$ python3 -q
>>> import numpy as np
>>> np.set_printoptions(precision=1, suppress=True, linewidth=100, floatmode="fixed")
>>> rng = np.random.default_rng(31)
>>> theta = np.sort(rng.uniform(-2, 2, 19))
>>> m1 = np.c_[theta, theta ** 2, theta ** 3] @ np.array([[2, 4, 1, 0, 3], [0, 4, 2, 0, 3], [4, 2, 1, 2, 0]])
>>> m1.round(1) + 0
array([[-32.3,  -7.1,  -1.6, -14.2,   5.3],
       [-28.7,  -6.3,  -1.3, -12.5,   4.6],
       [-26.7,  -5.9,  -1.1, -11.6,   4.3],
       [-24.1,  -5.3,  -0.9, -10.3,   3.8],
       [-19.1,  -4.3,  -0.5,  -8.0,   2.8],
       [-11.3,  -2.8,  -0.1,  -4.3,   1.1],
       [ -8.6,  -2.4,   0.0,  -3.1,   0.6],
       [ -4.3,  -1.8,   0.0,  -1.3,  -0.4],
       [ -3.6,  -1.7,   0.0,  -1.0,  -0.5],
       [ -3.6,  -1.7,   0.0,  -1.0,  -0.5],
       [ -0.7,  -0.9,  -0.1,  -0.1,  -0.6],
       [ -0.2,  -0.4,  -0.1,   0.0,  -0.3],
       [  0.9,   2.1,   0.7,   0.1,   1.5],
       [  2.7,   5.3,   2.0,   0.7,   3.5],
       [  2.8,   5.6,   2.1,   0.7,   3.6],
       [  3.8,   7.1,   2.7,   1.1,   4.5],
       [ 20.0,  25.2,  11.0,   8.4,  12.6],
       [ 31.9,  36.4,  16.3,  14.0,  16.7],
       [ 32.9,  37.2,  16.7,  14.5,  17.0]])
>>> # rank 3
>>> left, sigma, Vt = np.linalg.svd(m1)
>>> V = Vt[:(sigma > 1e-8).sum()]
>>> vec = m1[18] + 2 * m1[6] + rng.integers(2) * np.eye(5)[0]
>>> vec
array([16.7, 32.5, 16.6,  8.3, 18.2])
>>> np.round(V.T @ V, 1) + 0
array([[ 0.9,  0.1, -0.2,  0.2,  0.0],
       [ 0.1,  0.6,  0.3,  0.0,  0.4],
       [-0.2,  0.3,  0.6,  0.4, -0.1],
       [ 0.2,  0.0,  0.4,  0.4, -0.3],
       [ 0.0,  0.4, -0.1, -0.3,  0.5]])
>>> np.linalg.matrix_rank(np.vstack([m1, vec]))
np.int64(4)
>>> np.allclose(V.T @ V @ vec, vec)
False
>>> cov = np.cov(m1, rowvar=False)
>>> np.round(np.linalg.eigvalsh(cov)[::-1], 1) + 0
array([604.5,  41.4,   0.3,   0.0,   0.0])
>>> np.argsort(-m1.std(axis=0).round(6), kind="stable")
array([0, 1, 3, 2, 4])
>>> np.round(np.median(m1, axis=0), 1) + 0
array([-3.6, -1.7,  0.0, -1.0,  3.5])
>>> m1.std(axis=0)
array([17.9, 13.2,  5.5,  7.7,  5.3])
>>> cov.shape
(5, 5)
>>> np.corrcoef(m1.T)
array([[1.0, 0.9, 0.9, 1.0, 0.6],
       [0.9, 1.0, 1.0, 0.9, 0.9],
       [0.9, 1.0, 1.0, 0.9, 0.9],
       [1.0, 0.9, 0.9, 1.0, 0.6],
       [0.6, 0.9, 0.9, 0.6, 1.0]])
>>> K = np.array([[1, 1, -1, -1, 3],
...     [4, 4, 5, 5, -2],
...     [2, 3, 2, 0, 5],
...     [2, -4, -2, -4, -4],
...     [-5, -2, 5, -1, -3]])
>>> K[-1] = K[0] + 3 * K[1]
>>> K
array([[ 1,  1, -1, -1,  3],
       [ 4,  4,  5,  5, -2],
       [ 2,  3,  2,  0,  5],
       [ 2, -4, -2, -4, -4],
       [13, 13, 14, 14, -3]])
>>> # null space of dimension 1
>>> left, sigma, Vt = np.linalg.svd(K)
>>> np.argmax(sigma[:-1] / (sigma[1:] + 1e-6)) + 1
np.int64(4)
>>> out = left[:, :4] @ np.diag(sigma[:4]) @ Vt[:4]
>>> round(np.abs(K - out).max(), 1)
np.float64(0.0)
>>> rk = np.linalg.matrix_rank(K)
>>> rk
np.int64(4)
>>> null = np.linalg.svd(K)[2][rk:].T
>>> np.linalg.matrix_rank(K.T @ K), np.linalg.matrix_rank(K @ K.T)
(np.int64(4), np.int64(4))
>>> np.round(null @ null.T, 1) + 0
array([[ 0.1, -0.2,  0.0,  0.1,  0.1],
       [-0.2,  0.6,  0.0, -0.4, -0.3],
       [ 0.0,  0.0,  0.0,  0.0,  0.0],
       [ 0.1, -0.4,  0.0,  0.3,  0.2],
       [ 0.1, -0.3,  0.0,  0.2,  0.1]])
>>> null.shape
(5, 1)
>>> out = np.array([[-3, 0, -1], [1, -2, -3], [-1, -1, -2], [3, 3, -2], [-1, -3, 1]])
>>> np.linalg.matrix_rank(K @ out)
np.int64(3)
>>> np.vstack([K, out.T]).shape
(8, 5)
>>> K @ out
array([[  -7,  -13,    3],
       [   4,    8,  -38],
       [ -10,  -23,  -10],
       [ -16,   10,   18],
       [   5,   11, -111]])
>>> np.einsum("ik,kj->ij", K, out)
array([[  -7,  -13,    3],
       [   4,    8,  -38],
       [ -10,  -23,  -10],
       [ -16,   10,   18],
       [   5,   11, -111]])
>>> np.linalg.matrix_rank(np.vstack([K, out.T]))
np.int64(5)
>>> hat = np.triu(np.array([[8, 5, 6, 8, 2],
...     [9, 8, 9, 2, 1],
...     [1, 7, 5, 6, 3],
...     [2, 4, 9, 5, 5],
...     [1, 2, 8, 1, 0]]), 1) + np.eye(5)
>>> out = hat @ K @ np.linalg.inv(hat)
>>> out
array([[    75.0,   -342.0,   2676.0, -15952.0,  71909.0],
       [    39.0,   -159.0,   1230.0,  -7363.0,  33238.0],
       [    53.0,   -247.0,   1937.0, -11534.0,  51972.0],
       [    67.0,   -274.0,   2132.0, -12714.0,  57295.0],
       [    13.0,    -52.0,    404.0,  -2410.0,  10861.0]])
>>> hat @ K - K @ hat
array([[  74.0,   27.0,   34.0,   17.0,  -13.0],
       [  35.0,   12.0,  -32.0,  -64.0,  -18.0],
       [  51.0,    5.0,   -9.0,  -16.0,  -46.0],
       [  65.0,   55.0,   94.0,   74.0,   11.0],
       [   0.0,  -65.0, -195.0, -214.0, -151.0]])
>>> np.trace(out), np.trace(K)
(np.float64(0.0), np.int64(0))
>>> arr = np.load("out1.npy")
>>> arr
array([[0.8, 0.2, 0.0],
       [0.3, 0.7, 0.0],
       [0.1, 0.3, 0.6]])
>>> # a transition matrix
>>> np.linalg.matrix_power(arr, 2)
array([[0.7, 0.3, 0.0],
       [0.4, 0.5, 0.0],
       [0.2, 0.4, 0.4]])
>>> arr @ np.ones(3)
array([1.0, 1.0, 1.0])
>>> pr = np.eye(3)[1]
>>> for _ in range(4):
...     pr = pr @ arr
...     print(pr.round(1))
... 
[0.3 0.7 0.0]
[0.4 0.5 0.0]
[0.5 0.5 0.0]
[0.6 0.4 0.0]
>>> X = np.loadtxt("data.csv", delimiter=",")
>>> X
array([[-2.0, -5.0,  1.0, -2.0,  1.0,  0.0],
       [-4.0, -3.0,  3.0,  3.0,  5.0, -4.0],
       [-2.0, -5.0,  1.0, -2.0,  1.0,  0.0]])
>>> rk = np.linalg.matrix_rank(X)
>>> rk
np.int64(2)
>>> null = np.linalg.svd(X)[2][rk:].T
>>> np.allclose(X @ null, 0)
True
>>> out = X + rng.integers(-2, 3, (3, 2)) @ rng.integers(-2, 3, (2, 6))
>>> out
array([[ 4.0, -7.0,  1.0, -4.0, -1.0,  0.0],
       [ 2.0, -5.0,  3.0,  1.0,  3.0, -4.0],
       [-4.0, -6.0,  1.0, -1.0,  3.0, -1.0]])
>>> np.abs(out - X).sum(axis=1)
array([12.0, 12.0,  7.0])
>>> out = X / np.linalg.norm(X, axis=1, keepdims=True)
>>> cov = out @ out.T
>>> np.argwhere(np.triu(np.abs(cov) > 0.95, 1))
array([[0, 2]])
>>> cov[1]
array([0.5, 1.0, 0.5])
>>> (cov - 2 * np.eye(3)).round(6).argmax(axis=1)
array([2, 0, 0])
>>> np.round(np.degrees(np.arccos(np.clip(cov[1, 0], -1, 1))), 1)
np.float64(62.5)
>>> (np.abs(cov) > 0.9).astype(int)
array([[1, 0, 1],
       [0, 1, 0],
       [1, 0, 1]])
>>> left, sigma, Vt = np.linalg.svd(X)
>>> V = Vt[:(sigma > 1e-8).sum()]
>>> vec = X[0] + 2 * X[1] + rng.integers(2) * np.eye(6)[4]
>>> vec
array([-10.0, -11.0,   7.0,   4.0,  12.0,  -8.0])
>>> np.round(V.T @ V, 1) + 0
array([[ 0.2,  0.3, -0.1, -0.1, -0.2,  0.2],
       [ 0.3,  0.7, -0.1,  0.3, -0.1,  0.0],
       [-0.1, -0.1,  0.1,  0.1,  0.2, -0.1],
       [-0.1,  0.3,  0.1,  0.4,  0.2, -0.3],
       [-0.2, -0.1,  0.2,  0.2,  0.3, -0.3],
       [ 0.2,  0.0, -0.1, -0.3, -0.3,  0.2]])
>>> round(float(np.linalg.norm(vec - V.T @ V @ vec)), 1)
0.8
